In [1]: import numpy as np

In [2]: import numpy.linalg as la

In [3]: np.set_printoptions(suppress=True, linewidth=200)

In [4]: def rnd(a):
   ...:     return np.round(a, 1) + 0
   ...: 

In [5]: arr = np.array([[1, -1], [1, 0], [1, 1], [1, 2]])

In [6]: hat = arr @ la.solve(arr.T @ arr, arr.T)

In [7]: print(rnd(la.eigvalsh(hat)))
[0. 0. 1. 1.]

In [8]: W1 = np.array([[0, 0, 3, 2, 3, 1], [1, 0, 0, 1, 2, 1]])

In [9]: beta = np.array([2, -1, 2, -2, 1, 2])

In [10]: act = np.maximum(arr @ W1 + beta, 0)

In [11]: print((act > 0).astype(int))
[[1 0 1 0 1 1]
 [1 0 1 0 1 1]
 [1 0 1 1 1 1]
 [1 0 1 1 1 1]]

In [12]: print(act)
[[1 0 5 0 2 2]
 [2 0 5 0 4 3]
 [3 0 5 1 6 4]
 [4 0 5 2 8 5]]

In [13]: print((act > 0).mean(axis=0))
[1.  0.  1.  0.5 1.  1. ]

In [14]: C = np.array([[2, 1], [2, 1], [0, 0], [0, 0], [1, 1], [0, 0]])

In [15]: print(act @ C)
[[ 4  3]
 [ 8  6]
 [12  9]
 [16 12]]

In [16]: t = np.radians(73)

In [17]: Rm = np.eye(6)

In [18]: Rm[2, 2] = Rm[0, 0] = np.cos(t)

In [19]: Rm[2, 0], Rm[0, 2] = -np.sin(t), np.sin(t)

In [20]: print(rnd(Rm))
[[ 0.3  0.   1.   0.   0.   0. ]
 [ 0.   1.   0.   0.   0.   0. ]
 [-1.   0.   0.3  0.   0.   0. ]
 [ 0.   0.   0.   1.   0.   0. ]
 [ 0.   0.   0.   0.   1.   0. ]
 [ 0.   0.   0.   0.   0.   1. ]]

In [21]: Y = act @ Rm.T

In [22]: print(rnd(Y))
[[ 5.1  0.   0.5  0.   2.   2. ]
 [ 5.4  0.  -0.5  0.   4.   3. ]
 [ 5.7  0.  -1.4  1.   6.   4. ]
 [ 6.   0.  -2.4  2.   8.   5. ]]

In [23]: print(rnd(np.abs(Y - act).max(axis=0)))
[4.1 0.  7.4 0.  0.  0. ]

In [24]: x = np.array([3, -6])

In [25]: target = arr @ x

In [26]: la.solve(arr, target)
LinAlgError: Last 2 dimensions of the array must be square


In [27]: print(rnd(la.solve(arr.T @ arr, arr.T @ target)))
[ 3. -6.]

In [28]: rng = np.random.default_rng(306)

In [29]: target = target + 0.1 * rng.normal(size=4)

In [30]: print(rnd(target))
[ 8.9  2.9 -3.  -9.2]

In [31]: beta, *_ = la.lstsq(arr, target)

In [32]: print(beta.round())
[ 3. -6.]

In [33]: print([round(float(la.norm(la.solve(arr.T @ arr + lam * np.eye(2), arr.T @ target))), 2) for lam in (0, 1, 10, 100)])
[6.7, 5.22, 1.95, 0.29]

In [34]: print(rnd(la.norm(target - arr @ beta)))
0.1

In [35]: print(rnd(beta))
[ 2.9 -6. ]

In [36]: print(rnd(arr.T @ (target - arr @ beta)))
[0. 0.]

In [37]: t3 = np.stack([arr, 4 * arr, arr[::-1]])

In [38]: print(la.matrix_rank(t3.reshape(3, -1)))
2

In [39]: print(t3.sum(axis=0))
[[ 6 -3]
 [ 6  1]
 [ 6  5]
 [ 6  9]]

In [40]: print(la.matrix_rank(t3))
[2 2 2]

In [41]: print(rnd(la.norm(t3, axis=(1, 2))))
[ 3.2 12.6  3.2]

In [42]: print(t3.shape)
(3, 4, 2)

In [43]: print(np.einsum("bij,cij->bc", t3, t3))
[[ 10  40   0]
 [ 40 160   0]
 [  0   0  10]]

In [44]: W0 = np.loadtxt("w.csv", delimiter=",")

In [45]: print(rnd(W0))
[[ 0.3 -0.3 -0.4 -0.8]
 [-0.3  0.9 -0.2 -0.3]
 [-0.4 -0.2  0.8 -0.4]
 [-0.8 -0.3 -0.4  0.1]]

In [46]: u, v = arr[1], arr[2]

In [47]: print(u @ v)
1

In [48]: p = (u @ v) / (u @ u) * u

In [49]: print(rnd(la.norm(u + v) ** 2 + la.norm(u - v) ** 2))
6.0

In [50]: print(v - p)
[0. 1.]
